>>> import numpy as np
>>> import numpy.linalg as la
>>> np.set_printoptions(precision=2, suppress=True, linewidth=160)
>>> W0 = np.array([[1, 0, 0, 0, 0],
...     [2, -1, 0, 0, 0],
...     [0, 1, 0, 0, 0],
...     [2, 2, 0, -2, 0],
...     [-2, -2, 2, -1, 1]])
>>> rank = la.matrix_rank(W0)
>>> print(rank)
4
>>> N = la.svd(W0)[2][rank:].T
>>> print([int(la.matrix_rank(W0[:, :j + 1])) for j in range(5)])
[1, 2, 3, 4, 4]
>>> print(N.shape)
(5, 1)
>>> print(la.matrix_rank(W0.T @ W0), la.matrix_rank(W0 @ W0.T))
4 4
>>> print(np.round(N[:, 0] / N[np.abs(N[:, 0]).round(6).argmax(), 0], 2) + 0)
[ 0.   0.  -0.5  0.   1. ]
>>> J = np.load("mat.npy")
>>> print(J)
[[ 2  0  0  0  0]
 [ 1  3  0  0  0]
 [ 1 -3  1  0  0]
 [-2  1  1 -1  0]
 [-1 -2  1  3  0]]
>>> try:
...     la.inv(J)
... except la.LinAlgError as e:
...     print(e)
... 
Singular matrix
>>> print(la.lstsq(J[:-1].T, J[-1])[2])
4
>>> print(np.unique(J.round(6), axis=0).shape)
(5, 5)
>>> K = np.loadtxt("test13.csv", delimiter=",")
>>> print(K)
[[ 0.93  2.1   1.61 -1.05]
 [ 2.   -1.16  0.92 -1.67]
 [-1.25  2.58  0.26  0.84]
 [ 2.03 -0.65  1.17 -1.75]
 [ 0.61  2.39  1.51 -0.8 ]
 [ 1.44 -2.42 -0.05 -1.03]
 [ 1.84 -1.79  0.52 -1.46]
 [ 1.94 -1.48  0.73 -1.58]
 [-0.74 -2.29 -1.55  0.9 ]
 [-0.74 -2.28 -1.56  0.91]
 [ 1.76 -1.97  0.38 -1.37]
 [ 1.98 -1.3   0.84 -1.64]
 [-0.84  2.77  0.63  0.46]]
>>> left, sigma, Vt = la.svd(K)
>>> V = Vt[:(sigma > 1e-8).sum()]
>>> rng = np.random.default_rng(655196)
>>> x = K[5] + 5 * K[12] + rng.integers(2) * np.eye(4)[3]
>>> print(x)
[-2.78 11.43  3.12  2.28]
>>> print(V.T @ V)
[[ 0.46 -0.16  0.26 -0.39]
 [-0.16  0.88  0.28  0.05]
 [ 0.26  0.28  0.31 -0.26]
 [-0.39  0.05 -0.26  0.35]]
>>> data = np.load("case8.npy")
>>> print(data)
[[-0.1 -1.8 -2.3 -2.3]
 [-1.9  1.6 -1.4 -0.4]
 [-0.2 -1.1  0.6  1.5]]
>>> C2 = data.T @ data
>>> print(C2)
[[ 3.66 -2.64  2.77  0.69]
 [-2.64  7.01  1.24  1.85]
 [ 2.77  1.24  7.61  6.75]
 [ 0.69  1.85  6.75  7.7 ]]
>>> print(np.round(la.eigvalsh(C2)[::-1], 2) + 0)
[15.27  8.56  2.15  0.  ]
>>> print(la.matrix_rank(C2))
3
>>> x = np.array([2, -1, -2, 2])
>>> h = np.maximum(data @ x, 0)
>>> print(np.maximum(data @ (3 * x), 0))
[4.8 0.  7.5]
>>> print(data * (h > 1e-9)[:, None])
[[-0.1 -1.8 -2.3 -2.3]
 [-0.   0.  -0.  -0. ]
 [-0.2 -1.1  0.6  1.5]]
>>> print(np.tanh(data @ x))
[ 0.92 -1.    0.99]
>>> print(data.T @ h)
[-0.66 -5.63 -2.18  0.07]
>>> print(h)
[1.6 0.  2.5]
>>> Y = W0 / np.sqrt((W0 ** 2).mean(axis=1, keepdims=True))
>>> print(W0 - W0.mean(axis=1, keepdims=True))
[[ 0.8 -0.2 -0.2 -0.2 -0.2]
 [ 1.8 -1.2 -0.2 -0.2 -0.2]
 [-0.2  0.8 -0.2 -0.2 -0.2]
 [ 1.6  1.6 -0.4 -2.4 -0.4]
 [-1.6 -1.6  2.4 -0.6  1.4]]
>>> print(la.matrix_rank(W0 - W0.mean(axis=1, keepdims=True)))
4
>>> print(la.matrix_rank(Y) == la.matrix_rank(W0))
True
>>> print(Y[1])
[ 2. -1.  0.  0.  0.]
>>> print(la.norm(Y, axis=1))
[2.24 2.24 2.24 2.24 2.24]
>>> A = np.loadtxt("layer3.csv", delimiter=",")
>>> print(A)
[[0.93 0.1  0.24]
 [0.1  0.01 0.03]
 [0.24 0.03 0.06]]
>>> left, sigma, Vt = la.svd(A)
>>> V = Vt[:(sigma > 1e-8).sum()]
>>> x = A[0] + 4 * A[1] + rng.integers(2) * np.eye(3)[2]
>>> print(x)
[1.32 0.14 1.35]
>>> print(la.matrix_rank(np.vstack([A, x])))
2
>>> print(np.allclose(V.T @ V @ x, x))
False
>>> print(V.T @ V)
[[0.93 0.1  0.24]
 [0.1  0.01 0.03]
 [0.24 0.03 0.06]]
>>> idx = rng.integers(0, 2, 5)
>>> mat = np.triu((idx[:, None] == idx) & (rng.random((5, 5)) < 0.8), 1).astype(int)
>>> mat += mat.T
>>> print(mat)
[[0 0 0 0 0]
 [0 0 1 0 0]
 [0 1 0 0 1]
 [0 0 0 0 0]
 [0 0 1 0 0]]
>>> print(la.matrix_rank(mat, rtol=0.1))
2
>>> print([round(float(x), 2) for x in la.svd(mat, compute_uv=False)[:3]])
[1.41, 1.41, 0.0]
>>> print(np.round(la.norm(mat, 2) / la.norm(mat), 2))
0.71
>>> print((mat != 0).astype(int))
[[0 0 0 0 0]
 [0 0 1 0 0]
 [0 1 0 0 1]
 [0 0 0 0 0]
 [0 0 1 0 0]]
>>> print(mat @ mat)
[[0 0 0 0 0]
 [0 1 0 0 1]
 [0 0 2 0 0]
 [0 0 0 0 0]
 [0 1 0 0 1]]
>>> print(np.round(la.det(mat), 2))
0.0
>>> print((la.matrix_power((mat != 0) + (mat.T != 0) + np.eye(5), 5) > 0).astype(int))
[[1 0 0 0 0]
 [0 1 1 0 1]
 [0 1 1 0 1]
 [0 0 0 1 0]
 [0 1 1 0 1]]
>>> print(np.flatnonzero(la.matrix_power((mat != 0) + (mat.T != 0) + np.eye(5), 5)[0]))
[0]
>>> left, sigma, Vt = la.svd(mat)
>>> V = Vt[:(sigma > 1e-8).sum()]
>>> x = mat[2] + 3 * mat[4] + rng.integers(2) * np.eye(5)[1]
>>> print(x)
[0. 2. 3. 0. 1.]
>>> print(np.diag(V.T @ V))
[0.  0.5 1.  0.  0.5]
>>> print(np.allclose(V.T @ V @ x, x))
False
>>> print(la.lstsq(mat[:-1].T, mat[-1])[2])
2
>>> print(mat @ la.pinv(mat) @ mat)
[[0. 0. 0. 0. 0.]
 [0. 0. 1. 0. 0.]
 [0. 1. 0. 0. 1.]
 [0. 0. 0. 0. 0.]
 [0. 0. 1. 0. 0.]]
>>> evals, V = la.eigh(mat)
>>> x = np.array([0, 1, -1, 2, -3])
>>> print(np.round(V * np.abs(evals) @ V.T, 2) + 0)
[[0.   0.   0.   0.   0.  ]
 [0.   0.71 0.   0.   0.71]
 [0.   0.   1.41 0.   0.  ]
 [0.   0.   0.   0.   0.  ]
 [0.   0.71 0.   0.   0.71]]
>>> print(V * np.maximum(evals, 0) @ V.T)
[[0.   0.   0.   0.   0.  ]
 [0.   0.35 0.5  0.   0.35]
 [0.   0.5  0.71 0.   0.5 ]
 [0.   0.   0.   0.   0.  ]
 [0.   0.35 0.5  0.   0.35]]
>>> print(x @ mat @ x)
4
>>> print((np.sign(V[:, -1].round(6)) == np.sign(V[0, -1].round(6))).astype(int))
[1 0 0 1 0]
>>> F = np.loadtxt("w.csv", delimiter=",")
>>> print(F)
[[3. 1. 1. 1.]
 [1. 3. 1. 1.]
 [1. 1. 3. 1.]
 [1. 1. 1. 3.]]
>>> evals, V = la.eigh(F)
>>> print(np.abs(V[:, -1]).round(6).argmax())
0
>>> print(la.svd(F, compute_uv=False))
[6. 2. 2. 2.]
>>> print(np.round(V.T @ V, 2) + 0)
[[1. 0. 0. 0.]
 [0. 1. 0. 0.]
 [0. 0. 1. 0.]
 [0. 0. 0. 1.]]
>>> print(la.eigvalsh(F + -1 * np.eye(4)))
[1. 1. 1. 5.]
>>> print(round(float(evals.sum()), 2), np.trace(F))
12.0 12.0
>>> print(np.round(V.T @ F @ V, 2) + 0)
[[2. 0. 0. 0.]
 [0. 2. 0. 0.]
 [0. 0. 2. 0.]
 [0. 0. 0. 6.]]
>>> evals, V = la.eigh(F)
>>> x = np.array([7, 3, 7, 9])
>>> print(round(x @ F @ x / (x @ x), 2), round(evals[0], 2), round(evals[-1], 2))
5.6 2.0 6.0
>>> print(V * np.sqrt(evals) @ V.T)
[[1.67 0.26 0.26 0.26]
 [0.26 1.67 0.26 0.26]
 [0.26 0.26 1.67 0.26]
 [0.26 0.26 0.26 1.67]]
>>> print(la.eigvalsh(F[1:, 1:]))
[2. 2. 5.]
>>> print(V * np.maximum(evals, 0) @ V.T)
[[3. 1. 1. 1.]
 [1. 3. 1. 1.]
 [1. 1. 3. 1.]
 [1. 1. 1. 3.]]
>>> evals, V = la.eig(F)
>>> print(np.round(F @ V[:, 0] - evals[0] * V[:, 0], 2) + 0)
[0. 0. 0. 0.]
>>> print(np.sort(la.eigvals(la.inv(F))))
[0.17 0.5  0.5  0.5 ]
>>> Y = F / la.norm(F, axis=1, keepdims=True)
>>> C2 = Y @ Y.T
>>> print((np.abs(C2) > 0.9).astype(int))
[[1 0 0 0]
 [0 1 0 0]
 [0 0 1 0]
 [0 0 0 1]]
>>> print(C2[0])
[1.   0.67 0.67 0.67]
>>> print((C2 - 2 * np.eye(4)).round(6).argmax(axis=1))
[1 0 0 0]
>>> x = np.ones(4)
>>> for _ in range(4):
...     x = F @ x
...     x /= la.norm(x)
...     print(round(x @ F @ x, 2))
... 
6.0
6.0
6.0
6.0
>>> print(round(float(la.eigvalsh(F)[-1]), 2))
6.0
>>> print(x)
[0.5 0.5 0.5 0.5]
>>> feats = np.array([[13, 4, -2, -8, 4],
...     [4, 5, 1, -3, 5],
...     [-2, 1, 1, 1, 1],
...     [-8, -3, 1, 5, -3],
...     [4, 5, 1, -3, 5]])
>>> print(la.lstsq(feats[:-1].T, feats[-1])[2])
2
>>> print(np.allclose(feats[:-1].T @ la.lstsq(feats[:-1].T, feats[-1])[0], feats[-1]))
True
>>> try:
...     la.inv(feats)
... except la.LinAlgError as e:
...     print("failed:", e)
... 
failed: Singular matrix
